$ python3 -q
>>> import numpy as np
>>> from numpy import linalg as LA
>>> np.set_printoptions(precision=2, suppress=True, linewidth=120)
>>> rd = lambda a: np.round(a, 2) + 0
>>> M = np.load("a.npy")
>>> M
array([[1.  , 0.9 , 0.81, 0.73],
       [0.9 , 1.  , 0.9 , 0.81],
       [0.81, 0.9 , 1.  , 0.9 ],
       [0.73, 0.81, 0.9 , 1.  ]])
>>> # equal to its transpose
>>> x = np.ones(4)
>>> for _ in range(7):
...     x = M @ x
...     x /= LA.norm(x)
...     print(round(x @ M @ x, 2))
... 
3.53
3.53
3.53
3.53
3.53
3.53
3.53
>>> rd(LA.eigvalsh(M)[-1])
np.float64(3.53)
>>> np.argsort(-LA.norm(M, axis=0).round(6), kind="stable")[:3]
array([1, 2, 0])
>>> rd(LA.norm(M, 2) / LA.norm(M))
np.float64(1.0)
>>> [round(float(x), 2) for x in LA.svd(M, compute_uv=False)[:3]]
[3.53, 0.31, 0.1]
>>> LA.matrix_rank(M, rtol=0.1)
np.int64(1)
>>> rd(np.abs(LA.svd(M)[2][-1]))
array([0.28, 0.65, 0.65, 0.28])
>>> M2 = np.array([[0, 1]])
>>> A = np.block([[np.zeros((1, 1)), M2], [M2.T, np.zeros((2, 2))]])
>>> A
array([[0., 0., 1.],
       [0., 0., 0.],
       [1., 0., 0.]])
>>> M2 = np.array([[2, 3], [-1, -2]])
>>> cent = np.kron(M2, M)
>>> LA.matrix_rank(cent)
np.int64(8)
>>> Uu, s, VT = LA.svd(A)
>>> np.argmax(s[:-1] / (s[1:] + 1e-6)) + 1
np.int64(2)
>>> M2 = Uu[:, :2] @ np.diag(s[:2]) @ VT[:2]
>>> np.abs(A - M2).max()
np.float64(0.0)
>>> np.argwhere(np.triu(A))
array([[0, 2]])
>>> L = np.diag(A.sum(axis=1)) - A
>>> rd(LA.eigvalsh(L))
array([0., 0., 2.])
>>> L
array([[ 1.,  0., -1.],
       [ 0.,  0.,  0.],
       [-1.,  0.,  1.]])
>>> LA.matrix_rank(L)
np.int64(1)
>>> (LA.eigvalsh(L) < 1e-8).sum()
np.int64(2)
>>> round(LA.det(L[1:, 1:]))
0
>>> rd(LA.norm(A, 2) / LA.norm(A))
np.float64(0.71)
>>> np.argsort(-LA.norm(A, axis=0).round(6), kind="stable")[:3]
array([0, 2, 1])
